In [1]: import numpy as np

In [2]: np.set_printoptions(precision=3, suppress=True, linewidth=140, floatmode="fixed")

In [3]: rnd = lambda a: np.round(a, 3) + 0

In [4]: Y = np.array([[-2], [-1], [-2]])

In [5]: basis = np.array([[0, 3, 7, 5]])

In [6]: m1 = Y @ basis

In [7]: print(m1)
[[  0  -6 -14 -10]
 [  0  -3  -7  -5]
 [  0  -6 -14 -10]]

In [8]: # rank 1

In [9]: r = np.linalg.matrix_rank(m1)

In [10]: r
Out[10]: np.int64(1)

In [11]: N = np.linalg.svd(m1)[2][r:].T

In [12]: print(rnd(m1 @ N))
[[0.000 0.000 0.000]
 [0.000 0.000 0.000]
 [0.000 0.000 0.000]]

In [13]: [int(np.linalg.matrix_rank(np.delete(m1, i, axis=0))) for i in range(3)]
Out[13]: [1, 1, 1]

In [14]: def softmax(z):
    ...:     e = np.exp(z - z.max(axis=-1, keepdims=True))
    ...:     return e / e.sum(axis=-1, keepdims=True)
    ...: 

In [15]: print(rnd(softmax(m1).sum(axis=1)))
[1.000 1.000 1.000]

In [16]: att = m1 @ m1.T / np.sqrt(4)

In [17]: softmax(att)[1] @ m1
Out[17]: array([  0.000,  -6.000, -14.000, -10.000])

In [18]: print(rnd(softmax(att + np.triu(np.full(att.shape, -np.inf), 1))))
[[1.000 0.000 0.000]
 [1.000 0.000 0.000]
 [0.500 0.000 0.500]]

In [19]: Y = m1 / np.linalg.norm(m1, axis=1, keepdims=True)

In [20]: cov = Y @ Y.T

In [21]: (np.abs(cov) > 0.9).astype(int)
Out[21]: 
array([[1, 1, 1],
       [1, 1, 1],
       [1, 1, 1]])

In [22]: np.argwhere(np.triu(np.abs(cov) > 0.95, 1))
Out[22]: 
array([[0, 1],
       [0, 2],
       [1, 2]])

In [23]: print(rnd(np.linalg.norm(m1, "nuc")))
27.331

In [24]: rnd(np.linalg.norm(m1) ** 2 / np.linalg.norm(m1, 2) ** 2)
Out[24]: np.float64(1.0)

In [25]: np.linalg.norm(m1, axis=1).argmax()
Out[25]: np.int64(0)

In [26]: rnd(np.linalg.norm(m1[0], 1)), rnd(np.linalg.norm(m1[0], np.inf))
Out[26]: (np.float64(30.0), np.float64(14.0))

In [27]: data = np.load("sample14.npy")

In [28]: data
Out[28]: 
array([[-3, -3, -3],
       [-3, -6, -6],
       [-3, -6, -9]])

In [29]: # equal to its transpose

In [30]: ev, V = np.linalg.eigvalsh(data)
Traceback (most recent call last):
  Cell In[30], line 1
    ev, V = np.linalg.eigvalsh(data)
ValueError: too many values to unpack (expected 2)


In [31]: ev, V = np.linalg.eigh(data)

In [32]: rnd(np.linalg.svd(data, compute_uv=False))
Out[32]: array([15.147,  1.929,  0.924])

In [33]: rnd(np.linalg.eigvalsh(data + 2 * np.eye(3)))
Out[33]: array([-13.147,   0.071,   1.076])

In [34]: rnd(np.linalg.eigvalsh(data @ data))
Out[34]: array([  0.854,   3.722, 229.424])

In [35]: rnd(ev.sum()), np.trace(data)
Out[35]: (np.float64(-18.0), np.int64(-18))

In [36]: rnd(V @ np.diag(ev) @ V.T)
Out[36]: 
array([[-3.000, -3.000, -3.000],
       [-3.000, -6.000, -6.000],
       [-3.000, -6.000, -9.000]])
